$ ipython --no-banner

In [1]: import numpy as np

In [2]: np.set_printoptions(precision=1, suppress=True, linewidth=100, sign=" ")

In [3]: rnd = lambda a: np.round(a, 1) + 0

In [4]: data = np.array([[1.1, -1.6, 0.8, 0.7, 2.0, 1.2],
   ...:     [0.2, -0.5, 0.0, -0.2, 1.6, -0.8],
   ...:     [-0.8, -1.2, 0.0, 0.9, -1.1, -0.4],
   ...:     [0.6, 0.6, 0.1, -1.3, 1.1, 0.9],
   ...:     [0.2, 1.4, 0.0, -0.4, -1.9, 0.3],
   ...:     [-1.6, -1.0, -1.3, -0.9, 1.4, 0.5],
   ...:     [1.7, -0.8, 0.0, 0.9, 0.8, -0.9]])

In [5]: print(data)
[[ 1.1 -1.6  0.8  0.7  2.   1.2]
 [ 0.2 -0.5  0.  -0.2  1.6 -0.8]
 [-0.8 -1.2  0.   0.9 -1.1 -0.4]
 [ 0.6  0.6  0.1 -1.3  1.1  0.9]
 [ 0.2  1.4  0.  -0.4 -1.9  0.3]
 [-1.6 -1.  -1.3 -0.9  1.4  0.5]
 [ 1.7 -0.8  0.   0.9  0.8 -0.9]]

In [6]: O, evecs = np.linalg.qr(data[:, :3])[0], np.linalg.qr(data[:, 3:])[0]

In [7]: sigma = np.linalg.svd(O.T @ evecs, compute_uv=False)

In [8]: print(rnd(np.degrees(np.arccos(sigma.clip(0, 1)))))
[ 12.4  52.2  87. ]

In [9]: print(np.linalg.matrix_rank(data))
6

In [10]: print(np.unravel_index(np.abs(data).argmax(), data.shape))
(np.int64(0), np.int64(4))

In [11]: print(rnd(data.sum(axis=0)))
[ 1.4 -3.1 -0.4 -0.3  3.9  0.8]

In [12]: print(rnd(data.mean(axis=0)))
[ 0.2 -0.4 -0.1  0.   0.6  0.1]

In [13]: Y = np.c_[data[:, :5] @ np.array([[1, 0, 0, 0, 2],
    ...:     [2, 2, 2, 2, 1],
    ...:     [0, 2, 2, 0, 0],
    ...:     [1, 0, 2, 1, 2],
    ...:     [0, 1, 2, 1, 2]]), np.array([-7, -1, -1, 4, 9, 8, 6])]

In [14]: print(rnd(Y))
[[-1.4  0.4  3.8 -0.5  6.  -7. ]
 [-1.   0.6  1.8  0.4  2.7 -1. ]
 [-2.3 -3.5 -2.8 -2.6 -3.2 -1. ]
 [ 0.5  2.5  1.   1.   1.4  4. ]
 [ 2.6  0.9 -1.8  0.5 -2.8  9. ]
 [-4.5 -3.2 -3.6 -1.5 -3.2  8. ]
 [ 1.  -0.8  1.8  0.1  6.   6. ]]

In [15]: print(np.linalg.matrix_rank(Y))
6

In [16]: print(rnd(np.linalg.norm(np.linalg.qr(data)[0].T @ Y, axis=0) ** 2 / ((Y ** 2).sum(axis=0) + 1e-12)))
[ 1.  1.  1.  1.  1.  1.]

In [17]: print(rnd(np.linalg.norm(Y - data @ np.linalg.lstsq(data, Y)[0], axis=0)))
[ 0.   0.   0.   0.   0.   2.8]

In [18]: print(np.linalg.matrix_rank(np.c_[data, Y]))
7

In [19]: print(rnd(np.linalg.lstsq(data, Y[:, 0])[0]))
[ 1.  2.  0.  1.  0.  0.]

In [20]: rng = np.random.default_rng(5228)

In [21]: idx = rng.permutation(6)

In [22]: Y = data[:, idx] * rng.choice([-1, 1], 6)

In [23]: print(Y)
[[ 0.7  1.2 -1.6  0.8  2.  -1.1]
 [-0.2 -0.8 -0.5  0.   1.6 -0.2]
 [ 0.9 -0.4 -1.2  0.  -1.1  0.8]
 [-1.3  0.9  0.6  0.1  1.1 -0.6]
 [-0.4  0.3  1.4  0.  -1.9 -0.2]
 [-0.9  0.5 -1.  -1.3  1.4  1.6]
 [ 0.9 -0.9 -0.8  0.   0.8 -1.7]]

In [24]: left, _, VT = np.linalg.svd(data.T @ Y)

In [25]: print(rnd(np.linalg.lstsq(data, Y)[0]))
[[ 0.  0.  0.  0.  0. -1.]
 [ 0.  0.  1.  0.  0.  0.]
 [ 0.  0.  0.  1.  0.  0.]
 [ 1.  0.  0.  0.  0.  0.]
 [ 0.  0.  0.  0.  1.  0.]
 [ 0.  1.  0.  0.  0.  0.]]

In [26]: print(rnd(left @ VT))
[[ 0.  0.  0.  0.  0. -1.]
 [ 0.  0.  1.  0.  0.  0.]
 [ 0.  0.  0.  1.  0.  0.]
 [ 1.  0.  0.  0.  0.  0.]
 [ 0.  0.  0.  0.  1.  0.]
 [ 0.  1.  0.  0.  0.  0.]]

In [27]: O, evecs = np.linalg.qr(Y[:, :1])[0], np.linalg.qr(Y[:, 1:])[0]

In [28]: sigma = np.linalg.svd(O.T @ evecs, compute_uv=False)

In [29]: print(rnd(sigma))
[ 1.]

In [30]: mat = np.loadtxt("a.csv", delimiter=",")

In [31]: print(mat)
[[ 0.3 -2.   3.  -3.   1.  -2. ]
 [-2.   3.3 -2.  -2.   3.  -2. ]
 [-1.   3.   0.3 -2.  -3.   1. ]
 [ 3.   3.   1.  -1.7 -1.  -3. ]
 [ 3.   2.  -3.   1.  -0.7  1. ]
 [ 0.  -2.   3.  -3.   1.  -1.7]]

In [32]: left, sigma, VT = np.linalg.svd(mat)

In [33]: print(np.argmax(sigma[:-1] / (sigma[1:] + 1e-6)) + 1)
5

In [34]: print(rnd(sigma))
[ 8.3  6.9  5.4  4.4  1.7  0.1]

In [35]: Y = left[:, :5] @ np.diag(sigma[:5]) @ VT[:5]

In [36]: print(np.linalg.matrix_rank(mat, rtol=0.05))
5

In [37]: print(rnd(np.linalg.norm(mat - Y) / np.linalg.norm(mat)))
0.0

In [38]: print(np.linalg.matrix_rank(Y))
5

In [39]: print(rnd(np.abs(mat - Y).max()))
0.0

In [40]: print([round(float(x), 1) for x in np.linalg.svd(mat, compute_uv=False)[:3]])
[8.3, 6.9, 5.4]

In [41]: print(np.argsort(-np.linalg.norm(mat, axis=0).round(6), kind="stable")[:3])
[ 1  2  3]

In [42]: print(rnd(np.linalg.norm(mat, 2) / np.linalg.norm(mat)))
0.6

In [43]: print(round(np.log10(np.linalg.cond(mat))))
2

In [44]: f, v = mat[1], mat[3]

In [45]: print(rnd(f @ v))
8.3

In [46]: pr = (f @ v) / (f @ f) * f

In [47]: print(rnd((v - pr) @ f))
0.0

In [48]: print(np.linalg.matrix_rank(np.outer(f, v)))
1

In [49]: cov = mat.T @ mat

In [50]: print((mat @ mat.T).shape)
(6, 6)

In [51]: print(np.allclose(cov, cov.T))
True

In [52]: A = np.loadtxt("dump.csv", delimiter=",")

In [53]: print(A)
[[-0.9 -2.  -1.   0.   2.  -1.  -2.  -1.   2.   1.   0.   0. ]
 [ 2.  -1.9 -2.  -1.  -1.  -2.  -1.   2.   0.  -2.   2.   0. ]
 [-2.   0.   1.1 -2.  -2.  -1.  -1.   1.   0.   0.  -2.   0. ]
 [ 2.   0.   1.  -0.9 -2.   2.   2.  -2.  -1.  -2.   0.   1. ]
 [-1.  -1.   0.  -2.  -1.9  0.   0.   0.   2.   2.  -1.   2. ]
 [-2.   1.   1.  -1.   1.  -1.9 -1.   1.   1.  -2.   2.  -2. ]
 [ 1.   2.   0.  -2.   1.   1.   1.1  0.  -2.   2.   2.   0. ]
 [-1.   1.   0.   1.  -1.   0.   1.   0.1  1.   0.  -2.   1. ]
 [-1.  -2.   1.  -2.   1.  -2.   0.   1.   0.1  1.   1.  -2. ]
 [-2.  -2.  -1.   1.   0.   2.   2.   0.  -2.   0.1  2.   0. ]
 [-2.   2.  -2.  -1.   2.  -2.  -1.   2.   0.   1.  -0.9  1. ]
 [-1.  -2.  -1.   0.   2.  -1.  -2.  -1.   2.   1.   0.   0.1]]

In [54]: th = np.radians(60)

In [55]: Rm = np.eye(12)

In [56]: Rm[2, 2] = Rm[1, 1] = np.cos(th)

In [57]: Rm[2, 1], Rm[1, 2] = -np.sin(th), np.sin(th)

In [58]: print(rnd(Rm))
[[ 1.   0.   0.   0.   0.   0.   0.   0.   0.   0.   0.   0. ]
 [ 0.   0.5  0.9  0.   0.   0.   0.   0.   0.   0.   0.   0. ]
 [ 0.  -0.9  0.5  0.   0.   0.   0.   0.   0.   0.   0.   0. ]
 [ 0.   0.   0.   1.   0.   0.   0.   0.   0.   0.   0.   0. ]
 [ 0.   0.   0.   0.   1.   0.   0.   0.   0.   0.   0.   0. ]
 [ 0.   0.   0.   0.   0.   1.   0.   0.   0.   0.   0.   0. ]
 [ 0.   0.   0.   0.   0.   0.   1.   0.   0.   0.   0.   0. ]
 [ 0.   0.   0.   0.   0.   0.   0.   1.   0.   0.   0.   0. ]
 [ 0.   0.   0.   0.   0.   0.   0.   0.   1.   0.   0.   0. ]
 [ 0.   0.   0.   0.   0.   0.   0.   0.   0.   1.   0.   0. ]
 [ 0.   0.   0.   0.   0.   0.   0.   0.   0.   0.   1.   0. ]
 [ 0.   0.   0.   0.   0.   0.   0.   0.   0.   0.   0.   1. ]]

In [59]: Y = A @ Rm.T

In [60]: print(np.allclose(A @ A.T, Y @ Y.T))
True

In [61]: print(rnd(np.linalg.svd(A, compute_uv=False)), rnd(np.linalg.svd(Y, compute_uv=False)))
[ 9.2  6.9  6.   5.9  5.1  4.7  4.2  2.7  2.   1.6  0.3  0. ] [ 9.2  6.9  6.   5.9  5.1  4.7  4.2  2.7  2.   1.6  0.3  0. ]

In [62]: print(rnd(np.abs(Y - A).max(axis=0)))
[ 0.   2.7  2.6  0.   0.   0.   0.   0.   0.   0.   0.   0. ]

In [63]: print(np.allclose(np.linalg.norm(A, axis=1), np.linalg.norm(Y, axis=1)))
True

In [64]: O, evecs = np.linalg.qr(A[:, :6])[0], np.linalg.qr(A[:, 6:])[0]

In [65]: sigma = np.linalg.svd(O.T @ evecs, compute_uv=False)

In [66]: print(rnd(sigma))
[ 1.   1.   0.9  0.6  0.4  0.2]

In [67]: print(rnd(np.linalg.norm(O @ O.T - evecs @ evecs.T, 2)))
1.0

In [68]: print((sigma > 0.9).sum())
3

In [69]: print(rnd(np.degrees(np.arccos(sigma.clip(0, 1)))))
[  0.8   6.8  25.7  55.5  68.4  80.6]

In [70]: Y = A / np.linalg.norm(A, axis=1, keepdims=True)

In [71]: cov = Y @ Y.T

In [72]: print((cov - 2 * np.eye(12)).round(6).argmax(axis=1))
[ 11   8   4   6   2   8   9   4   5   6   5   0]

In [73]: print(rnd(np.linalg.norm(Y, axis=1)))
[ 1.  1.  1.  1.  1.  1.  1.  1.  1.  1.  1.  1.]

In [74]: print(rnd(cov))
[[ 1.   0.1 -0.1 -0.6  0.2  0.2 -0.4 -0.2  0.4 -0.1  0.3  1. ]
 [ 0.1  1.   0.   0.  -0.1  0.2 -0.1 -0.5  0.3  0.   0.   0.1]
 [-0.1  0.   1.  -0.1  0.6  0.2 -0.3  0.3  0.3 -0.3  0.3 -0.1]
 [-0.6  0.  -0.1  1.   0.  -0.4  0.2  0.1 -0.5  0.1 -0.7 -0.6]
 [ 0.2 -0.1  0.6  0.   1.  -0.3 -0.1  0.4  0.1 -0.2  0.1  0.2]
 [ 0.2  0.2  0.2 -0.4 -0.3  1.  -0.1 -0.3  0.5 -0.2  0.3  0.2]
 [-0.4 -0.1 -0.3  0.2 -0.1 -0.1  1.  -0.4  0.1  0.2  0.1 -0.4]
 [-0.2 -0.5  0.3  0.1  0.4 -0.3 -0.4  1.  -0.5 -0.2  0.2 -0.2]
 [ 0.4  0.3  0.3 -0.5  0.1  0.5  0.1 -0.5  1.   0.   0.2  0.4]
 [-0.1  0.  -0.3  0.1 -0.2 -0.2  0.2 -0.2  0.   1.  -0.2 -0.1]
 [ 0.3  0.   0.3 -0.7  0.1  0.3  0.1  0.2  0.2 -0.2  1.   0.3]
 [ 1.   0.1 -0.1 -0.6  0.2  0.2 -0.4 -0.2  0.4 -0.1  0.3  1. ]]

In [75]: x0 = np.array([0, -1, 3, -2, -1, -1, 3, -2, 2, -3, -1, 2])

In [76]: a = np.maximum(A @ x0, 0)

In [77]: print(rnd(np.maximum(A @ (3 * x0), 0)))
[  0.    0.   21.9  62.4  29.7   5.7   0.   20.4   0.6   0.    0.    0. ]

In [78]: print(A * (a > 1e-9)[:, None])
[[-0.  -0.  -0.   0.   0.  -0.  -0.  -0.   0.   0.   0.   0. ]
 [ 0.  -0.  -0.  -0.  -0.  -0.  -0.   0.   0.  -0.   0.   0. ]
 [-2.   0.   1.1 -2.  -2.  -1.  -1.   1.   0.   0.  -2.   0. ]
 [ 2.   0.   1.  -0.9 -2.   2.   2.  -2.  -1.  -2.   0.   1. ]
 [-1.  -1.   0.  -2.  -1.9  0.   0.   0.   2.   2.  -1.   2. ]
 [-2.   1.   1.  -1.   1.  -1.9 -1.   1.   1.  -2.   2.  -2. ]
 [ 0.   0.   0.  -0.   0.   0.   0.   0.  -0.   0.   0.   0. ]
 [-1.   1.   0.   1.  -1.   0.   1.   0.1  1.   0.  -2.   1. ]
 [-1.  -2.   1.  -2.   1.  -2.   0.   1.   0.1  1.   1.  -2. ]
 [-0.  -0.  -0.   0.   0.   0.   0.   0.  -0.   0.   0.   0. ]
 [-0.   0.  -0.  -0.   0.  -0.  -0.   0.   0.   0.  -0.   0. ]
 [-0.  -0.  -0.   0.   0.  -0.  -0.  -0.   0.   0.   0.   0. ]]

In [79]: print(rnd(np.tanh(A @ x0)))
[-1.  -1.   1.   1.   1.   1.  -1.   1.   0.2 -1.  -1.  -1. ]
